In [1]: import numpy as np

In [2]: np.set_printoptions(precision=3, suppress=True, linewidth=200, floatmode="fixed")

In [3]: def tidy(a):
   ...:     return np.round(a, 3) + 0
   ...: 

In [4]: rng = np.random.default_rng(710775)

In [5]: M = np.eye(15, dtype=int)[rng.permutation(15)]

In [6]: M
Out[6]: 
array([[0, 0, 0, 0, 0, 1, 0, 0, 0, 0, 0, 0, 0, 0, 0],
       [0, 0, 0, 0, 0, 0, 0, 0, 1, 0, 0, 0, 0, 0, 0],
       [0, 0, 0, 0, 0, 0, 0, 0, 0, 0, 0, 0, 0, 0, 1],
       [0, 0, 0, 0, 0, 0, 0, 0, 0, 0, 0, 1, 0, 0, 0],
       [0, 0, 0, 0, 0, 0, 0, 1, 0, 0, 0, 0, 0, 0, 0],
       [0, 0, 0, 0, 0, 0, 0, 0, 0, 0, 0, 0, 1, 0, 0],
       [0, 1, 0, 0, 0, 0, 0, 0, 0, 0, 0, 0, 0, 0, 0],
       [0, 0, 0, 0, 0, 0, 0, 0, 0, 0, 0, 0, 0, 1, 0],
       [0, 0, 0, 0, 0, 0, 0, 0, 0, 1, 0, 0, 0, 0, 0],
       [1, 0, 0, 0, 0, 0, 0, 0, 0, 0, 0, 0, 0, 0, 0],
       [0, 0, 0, 0, 1, 0, 0, 0, 0, 0, 0, 0, 0, 0, 0],
       [0, 0, 0, 1, 0, 0, 0, 0, 0, 0, 0, 0, 0, 0, 0],
       [0, 0, 0, 0, 0, 0, 0, 0, 0, 0, 1, 0, 0, 0, 0],
       [0, 0, 1, 0, 0, 0, 0, 0, 0, 0, 0, 0, 0, 0, 0],
       [0, 0, 0, 0, 0, 0, 1, 0, 0, 0, 0, 0, 0, 0, 0]])

In [7]: np.flatnonzero(np.linalg.matrix_power((M != 0) + (M.T != 0) + np.eye(15), 15)[2])
Out[7]: array([ 0,  1,  2,  4,  5,  6,  7,  8,  9, 10, 12, 13, 14])

In [8]: Y = M + rng.integers(-2, 3, (15, 1)) @ rng.integers(-2, 3, (1, 15))

In [9]: Y
Out[9]: 
array([[ 4, -2,  2, -4,  0,  3,  2,  0,  4,  0, -4, -2,  0,  0,  2],
       [ 0,  0,  0,  0,  0,  0,  0,  0,  1,  0,  0,  0,  0,  0,  0],
       [ 0,  0,  0,  0,  0,  0,  0,  0,  0,  0,  0,  0,  0,  0,  1],
       [-2,  1, -1,  2,  0, -1, -1,  0, -2,  0,  2,  2,  0,  0, -1],
       [-2,  1, -1,  2,  0, -1, -1,  1, -2,  0,  2,  1,  0,  0, -1],
       [ 2, -1,  1, -2,  0,  1,  1,  0,  2,  0, -2, -1,  1,  0,  1],
       [-4,  3, -2,  4,  0, -2, -2,  0, -4,  0,  4,  2,  0,  0, -2],
       [-2,  1, -1,  2,  0, -1, -1,  0, -2,  0,  2,  1,  0,  1, -1],
       [ 4, -2,  2, -4,  0,  2,  2,  0,  4,  1, -4, -2,  0,  0,  2],
       [ 5, -2,  2, -4,  0,  2,  2,  0,  4,  0, -4, -2,  0,  0,  2],
       [-2,  1, -1,  2,  1, -1, -1,  0, -2,  0,  2,  1,  0,  0, -1],
       [-4,  2, -2,  5,  0, -2, -2,  0, -4,  0,  4,  2,  0,  0, -2],
       [-4,  2, -2,  4,  0, -2, -2,  0, -4,  0,  5,  2,  0,  0, -2],
       [ 0,  0,  1,  0,  0,  0,  0,  0,  0,  0,  0,  0,  0,  0,  0],
       [-4,  2, -2,  4,  0, -2, -1,  0, -4,  0,  4,  2,  0,  0, -2]])

In [10]: tidy(np.linalg.svd(Y - M, compute_uv=False))
Out[10]: array([26.944,  0.000,  0.000,  0.000,  0.000,  0.000,  0.000,  0.000,  0.000,  0.000,  0.000,  0.000,  0.000,  0.000,  0.000])

In [11]: np.abs(Y - M).sum(axis=1)
Out[11]: array([28,  0,  0, 14, 14, 14, 28, 14, 28, 28, 14, 28, 28,  0, 28])

In [12]: X = np.loadtxt("test12.csv", delimiter=",")

In [13]: X
Out[13]: 
array([[1.000, 5.000, 3.000, 0.000, 0.000, 0.000, 4.000, 0.000, 0.000, 0.000, 0.000],
       [1.000, 4.000, 3.000, 0.000, 0.000, 0.000, 0.000, 0.000, 0.000, 0.000, 0.000],
       [2.000, 2.000, 0.000, 0.000, 0.000, 0.000, 5.000, 0.000, 0.000, 0.000, 0.000],
       [0.000, 0.000, 0.000, 5.000, 0.000, 0.000, 0.000, 0.000, 0.000, 5.000, 0.000],
       [0.000, 0.000, 0.000, 1.000, 3.000, 0.000, 0.000, 4.000, 4.000, 2.000, 0.000],
       [0.000, 0.000, 0.000, 0.000, 0.000, 0.000, 0.000, 0.000, 0.000, 0.000, 0.000],
       [3.000, 3.000, 3.000, 0.000, 0.000, 0.000, 2.000, 0.000, 0.000, 0.000, 0.000],
       [0.000, 0.000, 0.000, 1.000, 4.000, 0.000, 0.000, 3.000, 5.000, 4.000, 0.000],
       [0.000, 0.000, 0.000, 2.000, 0.000, 0.000, 0.000, 4.000, 3.000, 4.000, 0.000],
       [0.000, 0.000, 0.000, 5.000, 3.000, 0.000, 0.000, 4.000, 2.000, 4.000, 0.000],
       [0.000, 0.000, 0.000, 0.000, 0.000, 0.000, 0.000, 0.000, 0.000, 0.000, 1.000]])

In [14]: tidy(np.sort(np.linalg.eigvals(X).real))
Out[14]: array([-2.969, -2.485, -1.289,  0.000,  0.144,  0.144,  1.000,  1.437,  5.545,  9.821, 14.652])

In [15]: X @ X
Out[15]: 
array([[24.000, 43.000, 30.000,  0.000,  0.000,  0.000, 27.000,  0.000,  0.000,  0.000,  0.000],
       [11.000, 27.000, 15.000,  0.000,  0.000,  0.000, 19.000,  0.000,  0.000,  0.000,  0.000],
       [19.000, 33.000, 27.000,  0.000,  0.000,  0.000, 18.000,  0.000,  0.000,  0.000,  0.000],
       [ 0.000,  0.000,  0.000, 50.000, 15.000,  0.000,  0.000, 20.000, 10.000, 45.000,  0.000],
       [ 0.000,  0.000,  0.000, 30.000, 31.000,  0.000,  0.000, 48.000, 48.000, 51.000,  0.000],
       [ 0.000,  0.000,  0.000,  0.000,  0.000,  0.000,  0.000,  0.000,  0.000,  0.000,  0.000],
       [18.000, 39.000, 24.000,  0.000,  0.000,  0.000, 31.000,  0.000,  0.000,  0.000,  0.000],
       [ 0.000,  0.000,  0.000, 42.000, 36.000,  0.000,  0.000, 61.000, 54.000, 61.000,  0.000],
       [ 0.000,  0.000,  0.000, 40.000, 28.000,  0.000,  0.000, 40.000, 37.000, 54.000,  0.000],
       [ 0.000,  0.000,  0.000, 56.000, 37.000,  0.000,  0.000, 48.000, 46.000, 71.000,  0.000],
       [ 0.000,  0.000,  0.000,  0.000,  0.000,  0.000,  0.000,  0.000,  0.000,  0.000,  1.000]])

In [16]: np.flatnonzero(np.linalg.matrix_power((X != 0) + (X.T != 0) + np.eye(11), 11)[2])
Out[16]: array([0, 1, 2, 6])

In [17]: arr = np.loadtxt("arr.csv", delimiter=",")

In [18]: arr
Out[18]: 
array([[ 2.000,  1.000,  0.000, -2.000, -1.000,  0.000,  2.000,  3.000,  2.000,  2.000,  0.000,  3.000],
       [ 1.000,  2.000,  1.000,  0.000, -2.000, -1.000,  0.000,  2.000,  3.000,  2.000,  2.000,  0.000],
       [ 0.000,  1.000,  2.000,  1.000,  0.000, -2.000, -1.000,  0.000,  2.000,  3.000,  2.000,  2.000],
       [-2.000,  0.000,  1.000,  2.000,  1.000,  0.000, -2.000, -1.000,  0.000,  2.000,  3.000,  2.000],
       [-1.000, -2.000,  0.000,  1.000,  2.000,  1.000,  0.000, -2.000, -1.000,  0.000,  2.000,  3.000],
       [ 0.000, -1.000, -2.000,  0.000,  1.000,  2.000,  1.000,  0.000, -2.000, -1.000,  0.000,  2.000],
       [ 2.000,  0.000, -1.000, -2.000,  0.000,  1.000,  2.000,  1.000,  0.000, -2.000, -1.000,  0.000],
       [ 3.000,  2.000,  0.000, -1.000, -2.000,  0.000,  1.000,  2.000,  1.000,  0.000, -2.000, -1.000],
       [ 2.000,  3.000,  2.000,  0.000, -1.000, -2.000,  0.000,  1.000,  2.000,  1.000,  0.000, -2.000],
       [ 2.000,  2.000,  3.000,  2.000,  0.000, -1.000, -2.000,  0.000,  1.000,  2.000,  1.000,  0.000],
       [ 0.000,  2.000,  2.000,  3.000,  2.000,  0.000, -1.000, -2.000,  0.000,  1.000,  2.000,  1.000],
       [ 3.000,  0.000,  2.000,  2.000,  3.000,  2.000,  0.000, -1.000, -2.000,  0.000,  1.000,  2.000]])

In [19]: tidy(np.linalg.norm(arr, 2))
Out[19]: np.float64(11.522)

In [20]: tidy(np.linalg.norm(arr[11] - arr[4]))
Out[20]: np.float64(5.568)

In [21]: arr[11] @ arr[4]
Out[21]: np.float64(19.0)

In [22]: np.linalg.norm(arr, axis=1).argmax()
Out[22]: np.int64(0)

In [23]: tidy(np.linalg.norm(arr, 1)), tidy(np.linalg.norm(arr, np.inf))
Out[23]: (np.float64(18.0), np.float64(18.0))

In [24]: tidy(np.linalg.norm(arr[11], 1)), tidy(np.linalg.norm(arr[11], np.inf))
Out[24]: (np.float64(18.0), np.float64(3.0))

In [25]: tidy(np.linalg.norm(arr, "nuc"))
Out[25]: np.float64(45.08)

In [26]: tidy(np.linalg.norm(arr, axis=1))
Out[26]: array([6.325, 5.657, 5.657, 5.657, 5.385, 4.472, 4.472, 5.385, 5.657, 5.657, 5.657, 6.325])

In [27]: Uu, sig, Vh = np.linalg.svd(X)

In [28]: evecs = Vh[:(sig > 1e-8).sum()]

In [29]: vec = X[1] + -3 * X[4] + rng.integers(2) * np.eye(11)[9]

In [30]: vec
Out[30]: array([  1.000,   4.000,   3.000,  -3.000,  -9.000,   0.000,   0.000, -12.000, -12.000,  -6.000,   0.000])

In [31]: np.linalg.matrix_rank(np.vstack([X, vec]))
Out[31]: np.int64(10)

In [32]: tidy(np.linalg.norm(vec - evecs.T @ evecs @ vec))
Out[32]: np.float64(0.0)

In [33]: np.allclose(evecs.T @ evecs @ vec, vec)
Out[33]: True

In [34]: labels = rng.permutation(12)

In [35]: labels
Out[35]: array([ 3,  1,  0,  2, 10,  9,  4,  8,  7, 11,  6,  5])

In [36]: Y = arr[labels][:, labels]

In [37]: tidy(np.sort(np.abs(np.linalg.eigvals(Y))))
Out[37]: array([ 0.036,  0.231,  0.616,  0.628,  0.979,  1.712,  2.181,  2.246,  6.339,  7.089, 11.502, 11.522])

In [38]: Y
Out[38]: 
array([[ 2.000,  0.000, -2.000,  1.000,  3.000,  2.000,  1.000,  0.000, -1.000,  2.000, -2.000,  0.000],
       [ 0.000,  2.000,  1.000,  1.000,  2.000,  2.000, -2.000,  3.000,  2.000,  0.000,  0.000, -1.000],
       [-2.000,  1.000,  2.000,  0.000,  0.000,  2.000, -1.000,  2.000,  3.000,  3.000,  2.000,  0.000],
       [ 1.000,  1.000,  0.000,  2.000,  2.000,  3.000,  0.000,  2.000,  0.000,  2.000, -1.000, -2.000],
       [ 3.000,  2.000,  0.000,  2.000,  2.000,  1.000,  2.000,  0.000, -2.000,  1.000, -1.000,  0.000],
       [ 2.000,  2.000,  2.000,  3.000,  1.000,  2.000,  0.000,  1.000,  0.000,  0.000, -2.000, -1.000],
       [ 1.000, -2.000, -1.000,  0.000,  2.000,  0.000,  2.000, -1.000, -2.000,  3.000,  0.000,  1.000],
       [ 0.000,  3.000,  2.000,  2.000,  0.000,  1.000, -1.000,  2.000,  1.000, -2.000,  0.000, -2.000],
       [-1.000,  2.000,  3.000,  0.000, -2.000,  0.000, -2.000,  1.000,  2.000, -1.000,  1.000,  0.000],
       [ 2.000,  0.000,  3.000,  2.000,  1.000,  0.000,  3.000, -2.000, -1.000,  2.000,  0.000,  2.000],
       [-2.000,  0.000,  2.000, -1.000, -1.000, -2.000,  0.000,  0.000,  1.000,  0.000,  2.000,  1.000],
       [ 0.000, -1.000,  0.000, -2.000,  0.000, -1.000,  1.000, -2.000,  0.000,  2.000,  1.000,  2.000]])

In [39]: np.trace(Y)
Out[39]: np.float64(24.0)

In [40]: np.allclose(Y, arr)
Out[40]: False

In [41]: tidy(np.linalg.det(Y)), tidy(np.linalg.det(arr[labels]))
Out[41]: (np.float64(-156.0), np.float64(156.0))

In [42]: E = np.load("layer5.npy")

In [43]: E
Out[43]: 
array([[-3,  0,  0,  0,  0,  0,  0,  0,  0,  0,  0,  0,  0],
       [ 6, -6,  0,  0,  0,  0,  0,  0,  0,  0,  0,  0,  0],
       [-5, -8, -4,  0,  0,  0,  0,  0,  0,  0,  0,  0,  0],
       [-9,  1, -8,  9,  0,  0,  0,  0,  0,  0,  0,  0,  0],
       [-2,  0, -4, -5, -9,  0,  0,  0,  0,  0,  0,  0,  0],
       [-8,  6,  0, -8, -7, -1,  0,  0,  0,  0,  0,  0,  0],
       [ 5, -5, -7,  5, -3,  0, -1,  0,  0,  0,  0,  0,  0],
       [-4,  3,  9, -2,  0, -3, -2,  3,  0,  0,  0,  0,  0],
       [ 4, -3,  0,  7, -3,  5, -5,  2,  5,  0,  0,  0,  0],
       [ 4, -3, -4,  2,  8,  4, -2,  1,  8,  8,  0,  0,  0],
       [ 1,  9,  7, -6, -4,  8,  6,  1, -7, -3, -7,  0,  0],
       [-9,  6, -1, -4, -8, -8,  4, -5,  7,  1, -8, -9,  0],
       [-9, -6, -4,  5,  8,  1, -8, -8,  2, -9, -5,  1, -3]])

In [44]: r0 = np.array([3, 0])

In [45]: np.correlate(E[6], E[4], "full")
Out[45]: array([  0,   0,   0,   0,   0,   0,   0,   0, -45,  20,  68,  10,  20,   5,  35,  -5,  10,   0,   2,   0,   0,   0,   0,   0,   0])

In [46]: np.convolve(E[6], r0)
Out[46]: array([ 15, -15, -21,  15,  -9,   0,  -3,   0,   0,   0,   0,   0,   0,   0])

In [47]: def softmax(z):
    ...:     e = np.exp(z - z.max(axis=-1, keepdims=True))
    ...:     return e / e.sum(axis=-1, keepdims=True)
    ...: 

In [48]: tidy(softmax(E).sum(axis=1))
Out[48]: array([1.000, 1.000, 1.000, 1.000, 1.000, 1.000, 1.000, 1.000, 1.000, 1.000, 1.000, 1.000, 1.000])

In [49]: tidy(softmax(10 * E[3]))
Out[49]: array([0.000, 0.000, 0.000, 1.000, 0.000, 0.000, 0.000, 0.000, 0.000, 0.000, 0.000, 0.000, 0.000])

In [50]: tidy(softmax(E[3] + -1))
Out[50]: array([0.000, 0.000, 0.000, 0.999, 0.000, 0.000, 0.000, 0.000, 0.000, 0.000, 0.000, 0.000, 0.000])

In [51]: scores = E @ E.T / np.sqrt(13)

In [52]: tidy(softmax(scores)[3] @ E)
Out[52]: array([-9.000,  1.000, -8.000,  9.000,  0.000,  0.000,  0.000,  0.000,  0.000,  0.000,  0.000,  0.000,  0.000])

In [53]: softmax(scores).round(6).argmax(axis=1)
Out[53]: array([ 3,  1, 12,  3,  4,  5,  6,  7,  8,  9, 10, 11, 12])

In [54]: Uu, sig, Vh = np.linalg.svd(X, full_matrices=False)

In [55]: tidy(sig / sig[0])
Out[55]: array([1.000, 0.724, 0.438, 0.301, 0.184, 0.167, 0.140, 0.067, 0.036, 0.017, 0.000])

In [56]: (sig > 1e-8).sum()
Out[56]: np.int64(10)

In [57]: tidy(Uu.T @ X @ Vh.T)
Out[57]: 
array([[14.887,  0.000,  0.000,  0.000,  0.000,  0.000,  0.000,  0.000,  0.000,  0.000,  0.000],
       [ 0.000, 10.784,  0.000,  0.000,  0.000,  0.000,  0.000,  0.000,  0.000,  0.000,  0.000],
       [ 0.000,  0.000,  6.526,  0.000,  0.000,  0.000,  0.000,  0.000,  0.000,  0.000,  0.000],
       [ 0.000,  0.000,  0.000,  4.482,  0.000,  0.000,  0.000,  0.000,  0.000,  0.000,  0.000],
       [ 0.000,  0.000,  0.000,  0.000,  2.746,  0.000,  0.000,  0.000,  0.000,  0.000,  0.000],
       [ 0.000,  0.000,  0.000,  0.000,  0.000,  2.487,  0.000,  0.000,  0.000,  0.000,  0.000],
       [ 0.000,  0.000,  0.000,  0.000,  0.000,  0.000,  2.083,  0.000,  0.000,  0.000,  0.000],
       [ 0.000,  0.000,  0.000,  0.000,  0.000,  0.000,  0.000,  1.000,  0.000,  0.000,  0.000],
       [ 0.000,  0.000,  0.000,  0.000,  0.000,  0.000,  0.000,  0.000,  0.536,  0.000,  0.000],
       [ 0.000,  0.000,  0.000,  0.000,  0.000,  0.000,  0.000,  0.000,  0.000,  0.256,  0.000],
       [ 0.000,  0.000,  0.000,  0.000,  0.000,  0.000,  0.000,  0.000,  0.000,  0.000,  0.000]])

In [58]: tidy(np.cumsum(sig ** 2) / np.sum(sig ** 2))
Out[58]: array([0.528, 0.805, 0.906, 0.954, 0.972, 0.986, 0.997, 0.999, 1.000, 1.000, 1.000])

In [59]: np.allclose(Uu * sig @ Vh, X)
Out[59]: True

In [60]: tidy(Uu.T @ Uu)
Out[60]: 
array([[1.000, 0.000, 0.000, 0.000, 0.000, 0.000, 0.000, 0.000, 0.000, 0.000, 0.000],
       [0.000, 1.000, 0.000, 0.000, 0.000, 0.000, 0.000, 0.000, 0.000, 0.000, 0.000],
       [0.000, 0.000, 1.000, 0.000, 0.000, 0.000, 0.000, 0.000, 0.000, 0.000, 0.000],
       [0.000, 0.000, 0.000, 1.000, 0.000, 0.000, 0.000, 0.000, 0.000, 0.000, 0.000],
       [0.000, 0.000, 0.000, 0.000, 1.000, 0.000, 0.000, 0.000, 0.000, 0.000, 0.000],
       [0.000, 0.000, 0.000, 0.000, 0.000, 1.000, 0.000, 0.000, 0.000, 0.000, 0.000],
       [0.000, 0.000, 0.000, 0.000, 0.000, 0.000, 1.000, 0.000, 0.000, 0.000, 0.000],
       [0.000, 0.000, 0.000, 0.000, 0.000, 0.000, 0.000, 1.000, 0.000, 0.000, 0.000],
       [0.000, 0.000, 0.000, 0.000, 0.000, 0.000, 0.000, 0.000, 1.000, 0.000, 0.000],
       [0.000, 0.000, 0.000, 0.000, 0.000, 0.000, 0.000, 0.000, 0.000, 1.000, 0.000],
       [0.000, 0.000, 0.000, 0.000, 0.000, 0.000, 0.000, 0.000, 0.000, 0.000, 1.000]])

In [61]: tidy(np.abs(Vh[0]))
Out[61]: array([0.000, 0.000, 0.000, 0.408, 0.328, 0.000, 0.000, 0.471, 0.438, 0.558, 0.000])
